$ ipython --no-banner

In [1]: import numpy as np

In [2]: np.set_printoptions(suppress=True, linewidth=140)

In [3]: tidy = lambda a: np.round(a, 2) + 0

In [4]: F = np.loadtxt("a.csv", delimiter=",")

In [5]: print(F)
[[ 0.  0.  0.  4.  0.]
 [ 0.  0.  0.  3.  0.]
 [ 0.  0.  0.  5.  0.]
 [ 2.  6.  0.  7.  2.]
 [10. 15.  2. 12. 12.]
 [ 0.  0.  0.  0.  0.]
 [ 0.  0.  0.  0.  0.]
 [10. 15.  2. 12. 12.]
 [ 0.  0.  0.  5.  0.]
 [ 5. 12.  0.  8.  4.]]

In [6]: Xc = F - F.mean(axis=0)

In [7]: U, sig, Vt = np.linalg.svd(Xc, full_matrices=False)

In [8]: print(np.linalg.matrix_rank(Xc))
4

In [9]: print(tidy(sig))
[29.94  5.01  4.55  0.36  0.  ]

In [10]: print(np.abs(Vt[0]).argmax())
1

In [11]: print((np.sign(U[:, 0]) == np.sign(U[0, 0])).astype(int))
[1 1 1 0 0 1 1 0 1 0]

In [12]: print(tidy(sig ** 2 / (sig ** 2).sum()))
[0.95 0.03 0.02 0.   0.  ]

In [13]: gram = np.cov(F, rowvar=False)

In [14]: print(gram.shape)
(5, 5)

In [15]: U, sig, Vt = np.linalg.svd(F)

In [16]: V = Vt[:(sig > 1e-8).sum()]

In [17]: rng = np.random.default_rng(3119)

In [18]: x = F[7] + -2 * F[9] + rng.integers(2) * np.eye(5)[0]

In [19]: print(x)
[ 1. -9.  2. -4.  4.]

In [20]: print(np.allclose(V.T @ V @ x, x))
True

In [21]: print(tidy(np.diag(V.T @ V)))
[1.   0.99 0.08 1.   0.93]

In [22]: print(tidy(V.T @ V))
[[ 1.    0.    0.    0.    0.  ]
 [ 0.    0.99 -0.09  0.    0.02]
 [ 0.   -0.09  0.08  0.    0.26]
 [ 0.    0.    0.    1.    0.  ]
 [ 0.    0.02  0.26  0.    0.93]]

In [23]: print(tidy(np.linalg.norm(x - V.T @ V @ x)))
0.0
